$ python3 -q
>>> import numpy as np
>>> import numpy.linalg as la
>>> np.set_printoptions(suppress=True, linewidth=140)
>>> tidy = lambda a: np.round(a, 2) + 0
>>> mat = np.array([[6.0, 1.0, 1.0, 1.0],
...     [1.0, 6.0, 1.0, 1.0],
...     [1.0, 1.0, 6.0, 1.0],
...     [1.0, 1.0, 1.0, 6.0]])
>>> # equal to its transpose
>>> rng = np.random.default_rng(774262)
>>> M2 = mat + rng.integers(-2, 3, (4, 1)) @ rng.integers(-2, 3, (1, 4))
>>> M2
array([[ 6., -3., -1., -1.],
       [ 1.,  4.,  0.,  0.],
       [ 1., -3.,  4., -1.],
       [ 1., -3., -1.,  4.]])
>>> M2 - mat
array([[ 0., -4., -2., -2.],
       [ 0., -2., -1., -1.],
       [ 0., -4., -2., -2.],
       [ 0., -4., -2., -2.]])
>>> np.abs(M2 - mat).sum(axis=1)
array([8., 4., 8., 8.])
>>> tidy(la.svd(M2 - mat, compute_uv=False))
array([8.83, 0.  , 0.  , 0.  ])
>>> la.matrix_rank(M2 - mat, tol=1e-8)
np.int64(1)
>>> vals, evecs = la.eigh(mat)
>>> (vals > 1e-8).sum(), (vals < -1e-8).sum()
(np.int64(4), np.int64(0))
>>> print(tidy(la.eigvalsh(mat + 3 * np.eye(4))))
[ 8.  8.  8. 12.]
>>> tidy(evecs @ np.diag(vals) @ evecs.T)
array([[6., 1., 1., 1.],
       [1., 6., 1., 1.],
       [1., 1., 6., 1.],
       [1., 1., 1., 6.]])
>>> print(tidy(evecs.T @ mat @ evecs))
[[5. 0. 0. 0.]
 [0. 5. 0. 0.]
 [0. 0. 5. 0.]
 [0. 0. 0. 9.]]
>>> tidy(np.abs(evecs[:, -1]))
array([0.5, 0.5, 0.5, 0.5])
>>> tidy(evecs.T @ evecs)
array([[1., 0., 0., 0.],
       [0., 1., 0., 0.],
       [0., 0., 1., 0.],
       [0., 0., 0., 1.]])
>>> tidy(la.det(mat.T))
np.float64(1125.0)
>>> np.einsum("ij,ji->", mat, mat)
np.float64(156.0)
>>> tidy(la.eigvals(mat).sum().real)
np.float64(24.0)
>>> tidy(la.det(mat[::-1]))
np.float64(1125.0)
>>> print(tidy(np.poly(mat)))
[   1.  -24.  210. -800. 1125.]
>>> tidy(la.det(2 * mat)), tidy(la.det(mat))
(np.float64(18000.0), np.float64(1125.0))
>>> W1 = np.array([[0, 7, 2], [2, 2, 3], [3, 0, 6], [5, 4, 5]])
>>> b = np.array([1, -2, 2])
>>> act = np.maximum(mat @ W1 + b, 0)
>>> la.matrix_rank(act)
np.int64(3)
>>> (act > 0).astype(int)
array([[1, 1, 1],
       [1, 1, 1],
       [1, 1, 1],
       [1, 1, 1]])
>>> cent = np.array([[2, 5, 6], [0, 7, 5], [8, 5, 9]])
>>> W1 @ cent
array([[16, 59, 53],
       [28, 39, 49],
       [54, 45, 72],
       [50, 78, 95]])
>>> (act @ cent).round(6).argmax(axis=1)
array([2, 2, 2, 2])
>>> proj = np.triu(np.array([[-7, -5, -5, 1], [-1, -3, -8, 4], [5, 9, -5, -9], [-2, -8, 0, 7]]), 1) + np.eye(4)
>>> M2 = proj @ mat @ la.inv(proj)
>>> tidy(la.det(M2))
np.float64(1125.0)
>>> np.trace(M2), np.trace(mat)
(np.float64(24.0), np.float64(24.0))
>>> E = np.load("case11.npy")
>>> E
array([[-3,  0,  0],
       [ 0, -2,  0],
       [ 0,  0, -1]])
>>> tidy(la.eigvalsh(E).min())
np.float64(-3.0)
>>> np.all(la.eigvalsh(E) > 0)
np.False_
>>> [round(float(la.det(E[:i, :i])), 2) + 0 for i in range(1, 4)]
[-3.0, 6.0, -6.0]
>>> x0 = np.array([5, -4, -3])
>>> E @ np.eye(3)[1]
array([ 0., -2.,  0.])
>>> E @ x0
array([-15,   8,   3])
>>> E @ (2 * x0)
array([-30,  16,   6])
>>> proj = np.triu(np.array([[2, 2, 2], [-1, -1, -2], [1, -1, -1]]), 1) + np.eye(3)
>>> M2 = proj @ E @ la.inv(proj)
>>> proj @ E - E @ proj
array([[ 0.,  2.,  4.],
       [ 0.,  0., -2.],
       [ 0.,  0.,  0.]])
>>> np.trace(M2), np.trace(E)
(np.float64(-6.0), np.int64(-6))
